$ python -q
>>> import numpy as np
>>> np.set_printoptions(suppress=True, linewidth=200)
>>> def rnd(a):
...     return np.round(a, 2) + 0
... 
>>> A = np.load("layer0.npy")
>>> print(A)
[[0. 0. 0. 0. 1. 2. 2. 2. 0.]
 [0. 0. 0. 0. 1. 2. 1. 0. 0.]
 [0. 0. 0. 0. 2. 1. 1. 2. 0.]
 [0. 0. 0. 0. 0. 1. 2. 1. 1.]
 [1. 1. 2. 0. 0. 0. 0. 0. 0.]
 [2. 2. 1. 1. 0. 0. 0. 0. 0.]
 [2. 1. 1. 2. 0. 0. 0. 0. 0.]
 [2. 0. 2. 1. 0. 0. 0. 0. 0.]
 [0. 0. 0. 1. 0. 0. 0. 0. 0.]]
>>> # symmetric, so the eigenvalues are real
>>> Y = np.array([[2, 2],
...     [0, 5],
...     [2, 3],
...     [5, 5],
...     [3, 0],
...     [5, 1],
...     [4, 2],
...     [2, 5],
...     [1, 3]])
>>> print(np.linalg.matrix_rank(A @ Y))
2
>>> print(np.einsum("ij,ij->i", A, A))
[13.  6. 10.  7.  6. 10. 10.  9.  1.]
>>> print([round(float(x), 2) for x in np.linalg.svd(A, compute_uv=False)[:3]])
[5.47, 5.47, 1.83]
>>> print(np.linalg.cond(A) > 100)
True
>>> def softmax(z):
...     e = np.exp(z - z.max(axis=-1, keepdims=True))
...     return e / e.sum(axis=-1, keepdims=True)
... 
>>> print(rnd(softmax(10 * A[6])))
[0.5 0.  0.  0.5 0.  0.  0.  0.  0. ]
>>> print(rnd(softmax(A[6] + 2)))
[0.29 0.11 0.11 0.29 0.04 0.04 0.04 0.04 0.04]
>>> print(rnd(softmax(A).sum(axis=1)))
[1. 1. 1. 1. 1. 1. 1. 1. 1.]
>>> S = A @ A.T / np.sqrt(9)
>>> print(rnd(softmax(S)[6] @ A))
[1.77 1.   1.19 1.25 0.05 0.08 0.08 0.07 0.01]
>>> u = np.array([1, 5])
>>> print(np.array([np.convolve(row, u, "same") for row in A]))
[[ 0.  0.  0.  0.  1.  7. 12. 12. 10.]
 [ 0.  0.  0.  0.  1.  7. 11.  5.  0.]
 [ 0.  0.  0.  0.  2. 11.  6.  7. 10.]
 [ 0.  0.  0.  0.  0.  1.  7. 11.  6.]
 [ 1.  6.  7. 10.  0.  0.  0.  0.  0.]
 [ 2. 12. 11.  6.  5.  0.  0.  0.  0.]
 [ 2. 11.  6.  7. 10.  0.  0.  0.  0.]
 [ 2. 10.  2. 11.  5.  0.  0.  0.  0.]
 [ 0.  0.  0.  1.  5.  0.  0.  0.  0.]]
>>> print(np.cross(A[1, :3], A[8, :3]))
[0. 0. 0.]
>>> print(np.convolve(A[1], u))
[ 0.  0.  0.  0.  1.  7. 11.  5.  0.  0.]
>>> print(np.polyval(u, A[1]))
[5. 5. 5. 5. 6. 7. 6. 5. 5.]
>>> u = np.array([2, 3, 0, 1, 0])
>>> data = 3 * np.eye(5) + np.outer(u, u)
>>> print(data)
[[ 7.  6.  0.  2.  0.]
 [ 6. 12.  0.  3.  0.]
 [ 0.  0.  3.  0.  0.]
 [ 2.  3.  0.  4.  0.]
 [ 0.  0.  0.  0.  3.]]
>>> # symmetric
>>> rng = np.random.default_rng(45)
>>> Y = data + rng.integers(-2, 3, (5, 1)) @ rng.integers(-2, 3, (1, 5))
>>> print(Y)
[[ 9.  8.  4.  2.  0.]
 [ 6. 12.  0.  3.  0.]
 [ 1.  1.  5.  0.  0.]
 [ 2.  3.  0.  4.  0.]
 [ 0.  0.  0.  0.  3.]]
>>> print(np.linalg.matrix_rank(Y - data, tol=1e-8))
1
>>> print(Y - data)
[[2. 2. 4. 0. 0.]
 [0. 0. 0. 0. 0.]
 [1. 1. 2. 0. 0.]
 [0. 0. 0. 0. 0.]
 [0. 0. 0. 0. 0.]]
>>> print(rnd(softmax(data[1] + 5)))
[0. 1. 0. 0. 0.]
>>> print(rnd(softmax(data[1])))
[0. 1. 0. 0. 0.]
>>> print(rnd(softmax(data).sum(axis=1)))
[1. 1. 1. 1. 1.]
>>> S = data @ data.T / np.sqrt(5)
>>> print(rnd(softmax(S)[1] @ data))
[ 6. 12.  0.  3.  0.]
>>> print(rnd(softmax(S + np.triu(np.full(S.shape, -np.inf), 1))))
[[1.   0.   0.   0.   0.  ]
 [0.   1.   0.   0.   0.  ]
 [0.02 0.02 0.97 0.   0.  ]
 [0.   1.   0.   0.   0.  ]
 [0.02 0.02 0.02 0.02 0.93]]
>>> vec = np.array([2, 0, 2, 2, 0])
>>> target = data @ vec
>>> c, lr = np.zeros(5), 1 / np.linalg.norm(data, 2) ** 2
>>> for i in range(300):
...     c -= lr * data.T @ (data @ c - target)
...     if i % 50 == 0: print(i, round(np.linalg.norm(data @ c - target), 2))
... 
0 8.92
50 1.83
100 0.38
150 0.08
200 0.02
250 0.0
>>> print(rnd(np.linalg.cond(data)))
5.67
>>> print(rnd(c))
[2. 0. 2. 2. 0.]
>>> u = np.array([4, -1, 2, -3, 2, 1, -2])
>>> v = np.array([1, -2, -2, 2, -1, -2, -2])
>>> F = np.outer(u, v)
>>> print(F)
[[ 4 -8 -8  8 -4 -8 -8]
 [-1  2  2 -2  1  2  2]
 [ 2 -4 -4  4 -2 -4 -4]
 [-3  6  6 -6  3  6  6]
 [ 2 -4 -4  4 -2 -4 -4]
 [ 1 -2 -2  2 -1 -2 -2]
 [-2  4  4 -4  2  4  4]]
>>> vec = np.array([0, -2, 0, 2, 1, -1, 1])
>>> h = np.maximum(F @ vec, 0)
>>> print(F.T @ h)
[ 175 -350 -350  350 -175 -350 -350]
>>> print(F * (h > 1e-9)[:, None])
[[ 4 -8 -8  8 -4 -8 -8]
 [ 0  0  0  0  0  0  0]
 [ 2 -4 -4  4 -2 -4 -4]
 [ 0  0  0  0  0  0  0]
 [ 2 -4 -4  4 -2 -4 -4]
 [ 1 -2 -2  2 -1 -2 -2]
 [ 0  0  0  0  0  0  0]]
>>> rank = np.linalg.matrix_rank(F)
>>> print(rank)
1
>>> null = np.linalg.svd(F)[2][rank:].T
>>> print([int(np.linalg.matrix_rank(F[:, :j + 1])) for j in range(7)])
[1, 1, 1, 1, 1, 1, 1]
>>> print(null.shape)
(7, 6)
>>> print(rnd(null @ null.T))
[[ 0.95  0.09  0.09 -0.09  0.05  0.09  0.09]
 [ 0.09  0.82 -0.18  0.18 -0.09 -0.18 -0.18]
 [ 0.09 -0.18  0.82  0.18 -0.09 -0.18 -0.18]
 [-0.09  0.18  0.18  0.82  0.09  0.18  0.18]
 [ 0.05 -0.09 -0.09  0.09  0.95 -0.09 -0.09]
 [ 0.09 -0.18 -0.18  0.18 -0.09  0.82 -0.18]
 [ 0.09 -0.18 -0.18  0.18 -0.09 -0.18  0.82]]
>>> print([int(np.linalg.matrix_rank(np.delete(F, i, axis=0))) for i in range(7)])
[1, 1, 1, 1, 1, 1, 1]
>>> print([int(np.linalg.matrix_rank(F[:i])) for i in range(1, len(F) + 1)])
[1, 1, 1, 1, 1, 1, 1]
>>> print(rnd(np.abs(np.linalg.eigvals(F)).max()))
4.0
>>> print(rnd(np.linalg.det(F)))
0.0
>>> print(rnd(np.sort(np.abs(np.linalg.eigvals(F)))))
[0. 0. 0. 0. 0. 0. 4.]
>>> print((F - F.T) / 2)
[[ 0.  -3.5 -5.   5.5 -3.  -4.5 -3. ]
 [ 3.5  0.   3.  -4.   2.5  2.  -1. ]
 [ 5.  -3.   0.  -1.   1.  -1.  -4. ]
 [-5.5  4.   1.   0.  -0.5  2.   5. ]
 [ 3.  -2.5 -1.   0.5  0.  -1.5 -3. ]
 [ 4.5 -2.   1.  -2.   1.5  0.  -3. ]
 [ 3.   1.   4.  -5.   3.   3.   0. ]]
>>> print(np.linalg.matrix_power(F, 2))
[[-16  32  32 -32  16  32  32]
 [  4  -8  -8   8  -4  -8  -8]
 [ -8  16  16 -16   8  16  16]
 [ 12 -24 -24  24 -12 -24 -24]
 [ -8  16  16 -16   8  16  16]
 [ -4   8   8  -8   4   8   8]
 [  8 -16 -16  16  -8 -16 -16]]
>>> print(np.allclose(F, F.T))
False
>>> P = np.triu(np.array([[0, 2, -3, 1, 3],
...     [1, 2, -1, 3, 1],
...     [-1, 0, 1, -3, 3],
...     [0, -2, 3, 2, 3],
...     [-3, -1, 0, 1, 0]]), 1) + np.eye(5)
>>> Y = P @ data @ np.linalg.inv(P)
>>> print(rnd(np.poly(Y)))
[    1.   -29.   258. -1026.  1917. -1377.]
>>> print(rnd(np.linalg.det(Y)))
1377.0
>>> print(Y)
[[  21.   -9.   45.  153. -639.]
 [  12.   -3.   30.  102. -426.]
 [  -6.    3.  -12.  -51.  213.]
 [   2.   -1.    5.   20.  -71.]
 [   0.    0.    0.    0.    3.]]
>>> print(np.linalg.matrix_rank(Y))
5
>>> lab = rng.permutation(7)
>>> print(lab)
[6 0 1 4 2 5 3]
>>> Y = F[lab][:, lab]
>>> print(rnd(np.sort(np.abs(np.linalg.eigvals(Y)))))
[0. 0. 0. 0. 0. 0. 4.]
>>> print(Y)
[[ 4 -2  4  2  4  4 -4]
 [-8  4 -8 -4 -8 -8  8]
 [ 2 -1  2  1  2  2 -2]
 [-4  2 -4 -2 -4 -4  4]
 [-4  2 -4 -2 -4 -4  4]
 [-2  1 -2 -1 -2 -2  2]
 [ 6 -3  6  3  6  6 -6]]
>>> print(np.trace(Y))
-4
>>> print(np.diag(Y))
[ 4  4  2 -2 -4 -2 -6]
>>> Y = np.array([[3]])
>>> W2 = np.array([[3, 1, -3, -5], [-5, 2, 0, -5], [-5, 3, 3, 2], [-1, -5, 5, -2]])
>>> mat = np.block([[Y, np.array([[1, -3, 0, 0]])], [np.zeros((4, 1)), W2]])
>>> print(mat)
[[ 3.  1. -3.  0.  0.]
 [ 0.  3.  1. -3. -5.]
 [ 0. -5.  2.  0. -5.]
 [ 0. -5.  3.  3.  2.]
 [ 0. -1. -5.  5. -2.]]
>>> print(mat.sum(axis=1))
[ 1. -4. -8.  3. -3.]
>>> print(np.count_nonzero(mat))
18
>>> print(np.unravel_index(np.abs(mat).argmax(), mat.shape))
(np.int64(1), np.int64(4))
>>> print(rnd(np.linalg.svd(mat, compute_uv=False)))
[9.18 8.26 7.47 3.03 1.25]
>>> print(np.diff(mat, axis=0))
[[-3.  2.  4. -3. -5.]
 [ 0. -8.  1.  3.  0.]
 [ 0.  0.  1.  3.  7.]
 [ 0.  4. -8.  2. -4.]]
>>> print(rnd(np.linalg.norm(mat)))
14.8
>>> feats = np.load("a.npy")
>>> print(feats)
[[  2 -10  -3 -10   5  -4   1   5   7]
 [-10  -2  -5  15   7   1  -6  -4   2]
 [ -3  -5   6   3  11   4   2   7  -6]
 [-10  15   3  -4  -9 -11   3   7   1]
 [  5   7  11  -9  16   5  -3  -4   7]
 [ -4   1   4 -11   5  -8 -10   3   0]
 [  1  -6   2   3  -3 -10  -2  -3   4]
 [  5  -4   7   7  -4   3  -3 -12  15]
 [  7   2  -6   1   7   0   4  15 -10]]
>>> # equal to its transpose
>>> print(rnd(softmax(feats).sum(axis=1)))
[1. 1. 1. 1. 1. 1. 1. 1. 1.]
>>> S = feats @ feats.T / np.sqrt(9)
>>> print(rnd(softmax(S)))
[[1. 0. 0. 0. 0. 0. 0. 0. 0.]
 [0. 1. 0. 0. 0. 0. 0. 0. 0.]
 [0. 0. 1. 0. 0. 0. 0. 0. 0.]
 [0. 0. 0. 1. 0. 0. 0. 0. 0.]
 [0. 0. 0. 0. 1. 0. 0. 0. 0.]
 [0. 0. 0. 0. 0. 1. 0. 0. 0.]
 [0. 0. 0. 0. 0. 0. 1. 0. 0.]
 [0. 0. 0. 0. 0. 0. 0. 1. 0.]
 [0. 0. 0. 0. 0. 0. 0. 0. 1.]]
>>> print(rnd(softmax(S)[8] @ feats))
[  7.   2.  -6.   1.   7.   0.   4.  15. -10.]
